% ipython --no-banner

In [1]: import numpy as np

In [2]: import numpy.linalg as la

In [3]: np.set_printoptions(precision=3, suppress=True, linewidth=160, legacy="1.25")

In [4]: def tidy(a):
   ...:     return np.round(a, 3) + 0
   ...: 

In [5]: A = np.load("data.npy")

In [6]: print(A)
[[2 4]
 [4 2]]

In [7]: print(tidy(la.eigvalsh(A).min()))
-2.0

In [8]: print(np.all(la.eigvalsh(A) > 0))
False

In [9]: print([round(float(la.det(A[:i, :i])), 2) + 0 for i in range(1, 3)])
[2.0, -12.0]

In [10]: x = np.array([1, 0])

In [11]: print(A @ np.ones(2))
[6. 6.]

In [12]: print(A @ (2 * x))
[4 8]

In [13]: print(np.sign((A @ x).round(6)))
[1 1]

In [14]: print(la.norm(A @ x) <= la.norm(A, 2) * la.norm(x) + 1e-9)
True

In [15]: hat = np.triu(np.array([[0, 4], [5, 3]]), 1) + np.eye(2)

In [16]: Y = hat @ A @ la.inv(hat)

In [17]: print(hat @ A - A @ hat)
[[ 16.   0.]
 [  0. -16.]]

In [18]: print(la.matrix_rank(Y))
2

In [19]: print(Y)
[[ 18. -60.]
 [  4. -14.]]

In [20]: print(np.poly(Y))
[  1.  -4. -12.]

In [21]: print(tidy(la.det(Y)))
-12.0

In [22]: vals, evecs = la.eigh(A)

In [23]: print(tidy(np.abs(evecs[:, -1])))
[0.707 0.707]

In [24]: print((vals > 1e-8).sum(), (vals < -1e-8).sum())
1 1

In [25]: print(tidy(evecs @ np.diag(vals) @ evecs.T))
[[2. 4.]
 [4. 2.]]

In [26]: print(tidy(la.svd(A, compute_uv=False)))
[6. 2.]

In [27]: print(np.unique(vals.round(6) + 0, return_counts=True)[1])
[1 1]

In [28]: K = np.load("sample8.npy")

In [29]: print(K)
[[1 0 0]
 [0 1 0]
 [0 7 1]]

In [30]: vals, evecs = la.eig(K)

In [31]: print(vals)
[1. 1. 1.]

In [32]: print(tidy(np.sort(la.eigvals(la.inv(K)))))
[1. 1. 1.]

In [33]: print(K @ evecs[:, 0] - vals[0] * evecs[:, 0])
[0. 0. 0.]

In [34]: print(tidy(np.sort(la.eigvals(K.T))))
[1. 1. 1.]

In [35]: rng = np.random.default_rng(858441)

In [36]: lab = rng.permutation(3)

In [37]: print(lab)
[1 0 2]

In [38]: Y = K[lab][:, lab]

In [39]: print(tidy(la.det(Y)), tidy(la.det(K[lab])))
1.0 -1.0

In [40]: print(np.diag(Y))
[1 1 1]

In [41]: x = np.array([0, -2, 3])

In [42]: y = K @ x

In [43]: print(y)
[  0  -2 -11]

In [44]: print(tidy(la.solve(K, K[:, 1])))
[0. 1. 0.]

In [45]: print(tidy(la.solve(K.T, K[0])))
[1. 0. 0.]

In [46]: arr = np.array([[-1, 1, 2], [1, -1, 1], [2, 1, -1]])

In [47]: print(la.norm(arr, axis=1).argmax())
0

In [48]: print(tidy(la.norm(arr[1] - arr[0])))
3.0

In [49]: print(tidy(la.norm(arr[1], 1)), tidy(la.norm(arr[1], np.inf)))
3.0 1.0

In [50]: print(tidy(la.norm(arr, "nuc")))
6.464

In [51]: print(tidy(la.norm(arr, 1)), tidy(la.norm(arr, np.inf)))
4.0 4.0

In [52]: print(tidy(la.norm(arr, axis=1)))
[2.449 1.732 2.449]

In [53]: print(tidy(la.norm(arr, 2)))
3.0

In [54]: M = np.array([[3.0, 1.0, 0.0], [0.0, 3.0, 1.0], [0.0, 0.0, 3.0]])

In [55]: lab = rng.permutation(3)

In [56]: Y = M[:, lab] * rng.choice([-1, 1], 3)

In [57]: print(Y)
[[ 0. -3.  1.]
 [ 1. -0.  3.]
 [ 3. -0.  0.]]

In [58]: U, _, Vt = la.svd(M.T @ Y)

In [59]: print(lab)
[2 0 1]

In [60]: print(tidy(la.lstsq(M, Y)[0]))
[[ 0. -1.  0.]
 [ 0.  0.  1.]
 [ 1.  0.  0.]]

In [61]: x = np.array([1, 0, 3])

In [62]: y = Y @ x

In [63]: print(y)
[ 3. 10.  3.]

In [64]: print(tidy(la.solve(Y, Y[:, 0])))
[1. 0. 0.]

In [65]: print(tidy(la.solve(Y, y + Y[:, 1])))
[1. 1. 3.]

In [66]: print(tidy(la.solve(Y.T, Y[0])))
[1. 0. 0.]

In [67]: vals, evecs = la.eig(M)

In [68]: print(M @ evecs[:, 0] - vals[0] * evecs[:, 0])
[0. 0. 0.]

In [69]: print(np.count_nonzero(M))
5

In [70]: print(tidy(la.svd(M, compute_uv=False)))
[3.745 3.083 2.338]

In [71]: print(la.matrix_rank(M))
3

In [72]: print(tidy(la.norm(M)))
5.385

In [73]: F = np.load("a.npy")

In [74]: print(tidy(F))
[[1.    0.    0.    0.   ]
 [0.    0.5   0.    0.5  ]
 [0.333 0.333 0.333 0.   ]
 [0.    0.    0.333 0.667]]

In [75]: theta = np.radians(30)

In [76]: Rm = np.eye(4)

In [77]: Rm[0, 0] = Rm[3, 3] = np.cos(theta)

In [78]: Rm[0, 3], Rm[3, 0] = -np.sin(theta), np.sin(theta)

In [79]: print(tidy(Rm))
[[ 0.866  0.     0.    -0.5  ]
 [ 0.     1.     0.     0.   ]
 [ 0.     0.     1.     0.   ]
 [ 0.5    0.     0.     0.866]]

In [80]: Y = F @ Rm.T

In [81]: print(tidy(Y))
[[ 0.866  0.     0.     0.5  ]
 [-0.25   0.5    0.     0.433]
 [ 0.289  0.333  0.333  0.167]
 [-0.333  0.     0.333  0.577]]

In [82]: print(tidy(np.abs(Y - F).max(axis=0)))
[0.333 0.    0.    0.5  ]

In [83]: E = np.load("case11.npy")

In [84]: print(tidy(E))
[[0.462 0.308 0.231]
 [0.333 0.222 0.444]
 [0.    0.333 0.667]]

In [85]: lab = rng.permutation(3)

In [86]: Y = E[:, lab] * rng.choice([-1, 1], 3)

In [87]: print(tidy(Y))
[[ 0.231  0.308 -0.462]
 [ 0.444  0.222 -0.333]
 [ 0.667  0.333  0.   ]]

In [88]: U, _, Vt = la.svd(E.T @ Y)

In [89]: print(lab)
[2 1 0]

In [90]: print(tidy(U @ Vt))
[[ 0.  0. -1.]
 [ 0.  1.  0.]
 [ 1.  0.  0.]]

In [91]: u = np.array([2, 2, 3])

In [92]: print(np.array([np.convolve(row, u, "same") for row in K]))
[[ 2  3  0]
 [ 2  2  3]
 [14 16 23]]

In [93]: print(np.cross(K[1, :3], K[0, :3]))
[ 0  0 -1]

In [94]: print(np.correlate(K[1], K[0], "full"))
[0 0 0 1 0]

In [95]: q, Rm = la.qr(E)

In [96]: print(tidy(q))
[[-0.811  0.     0.585]
 [-0.585  0.    -0.811]
 [ 0.    -1.     0.   ]]

In [97]: print(tidy(q @ Rm))
[[0.462 0.308 0.231]
 [0.333 0.222 0.444]
 [0.    0.333 0.667]]

In [98]: print(tidy(np.abs(np.diag(Rm))))
[0.569 0.333 0.225]

In [99]: print(q.shape, Rm.shape)
(3, 3) (3, 3)

In [100]: print(tidy(abs(Rm[0, 0])), tidy(la.norm(E[:, 0])))
0.569 0.569

In [101]: vals, evecs = la.eig(E)

In [102]: print(tidy(E @ evecs[:, 0] - vals[0] * evecs[:, 0]))
[0. 0. 0.]

In [103]: print(tidy(np.sort(la.eigvals(E.T))))
[-0.096  0.446  1.   ]

In [104]: print(tidy(vals))
[-0.096  0.446  1.   ]

In [105]: X = np.array([[-2, 2, -2], [1, 1, 3], [0, 3, 2], [2, 2, 0]])

In [106]: print(X)
[[-2  2 -2]
 [ 1  1  3]
 [ 0  3  2]
 [ 2  2  0]]

In [107]: Y = np.c_[X[:, :2] @ np.array([[0, -3], [0, 1]]), np.array([0, 1, 2, -2])]

In [108]: print(Y)
[[ 0  8  0]
 [ 0 -2  1]
 [ 0  3  2]
 [ 0 -4 -2]]

In [109]: print(tidy(la.norm(Y - X @ la.lstsq(X, Y)[0], axis=0)))
[0.    0.    0.679]

In [110]: print(tidy(la.norm(la.qr(X)[0].T @ Y, axis=0) ** 2 / ((Y ** 2).sum(axis=0) + 1e-12)))
[0.    1.    0.949]

In [111]: print(la.matrix_rank(np.c_[X, Y]))
4

In [112]: x = np.array([2, 1, 3])

In [113]: y = X @ x

In [114]: print(tidy(la.pinv(X) @ X))
[[1. 0. 0.]
 [0. 1. 0.]
 [0. 0. 1.]]

In [115]: print(tidy(la.solve(X.T @ X, X.T @ y)))
[2. 1. 3.]

In [116]: y = y + 0.02 * rng.normal(size=4)

In [117]: print(tidy(y))
[-8.    12.01   8.988  6.035]

In [118]: beta, *_ = la.lstsq(X, y)

In [119]: print(beta.round())
[2. 1. 3.]

In [120]: print(tidy(X.T @ (y - X @ beta)))
[0. 0. 0.]

In [121]: W0 = np.loadtxt("w.csv", delimiter=",")

In [122]: print(W0)
[[-1.  1. -1.]
 [ 0. -3.  3.]
 [ 0. -2. -2.]
 [ 0.  3.  2.]]

In [123]: U, sv, Vt = la.svd(W0, full_matrices=False)

In [124]: print(U.shape, sv.shape, Vt.shape)
(4, 3) (3,) (3, 3)

In [125]: print(tidy(np.sqrt((sv ** 2).sum())), tidy(la.norm(W0)))
6.481 6.481

In [126]: print(tidy(np.abs(Vt[0])))
[0.046 0.999 0.009]

In [127]: print(tidy(Vt @ Vt.T))
[[1. 0. 0.]
 [0. 1. 0.]
 [0. 0. 1.]]

In [128]: print(tidy(U.T @ U))
[[1. 0. 0.]
 [0. 1. 0.]
 [0. 0. 1.]]

In [129]: print(np.allclose(U * sv @ Vt, W0))
True

In [130]: q, Rm = la.qr(W0)

In [131]: print(tidy(np.abs(np.diag(Rm))))
[1.    4.69  4.118]

In [132]: print(tidy(np.trace(q @ q.T)))
3.0

In [133]: print(tidy(q))
[[ 1.     0.     0.   ]
 [ 0.    -0.64   0.762]
 [ 0.    -0.426 -0.464]
 [ 0.     0.64   0.453]]

In [134]: q, evecs = la.qr(W0[:, :1])[0], la.qr(W0[:, 1:])[0]

In [135]: sv = la.svd(q.T @ evecs, compute_uv=False)

In [136]: print(tidy(np.degrees(np.arccos(sv.clip(0, 1)))))
[71.658]

In [137]: q = W0.astype(float).copy()

In [138]: for j in range(3):
     ...:     q[:, j] -= q[:, :j] @ (q[:, :j].T @ q[:, j])
     ...:     q[:, j] /= la.norm(q[:, j])
     ...: 

In [139]: print(tidy(q))
[[-1.     0.     0.   ]
 [ 0.    -0.64   0.762]
 [ 0.    -0.426 -0.464]
 [ 0.     0.64   0.453]]

In [140]: print(tidy(q.T @ W0))
[[ 1.    -1.     1.   ]
 [ 0.     4.69   0.213]
 [ 0.     0.     4.118]]

In [141]: print(tidy(la.svd(q, compute_uv=False)))
[1. 1. 1.]

In [142]: print(tidy(q.T @ q))
[[1. 0. 0.]
 [0. 1. 0.]
 [0. 0. 1.]]

In [143]: print(tidy(la.norm(q, axis=0)))
[1. 1. 1.]
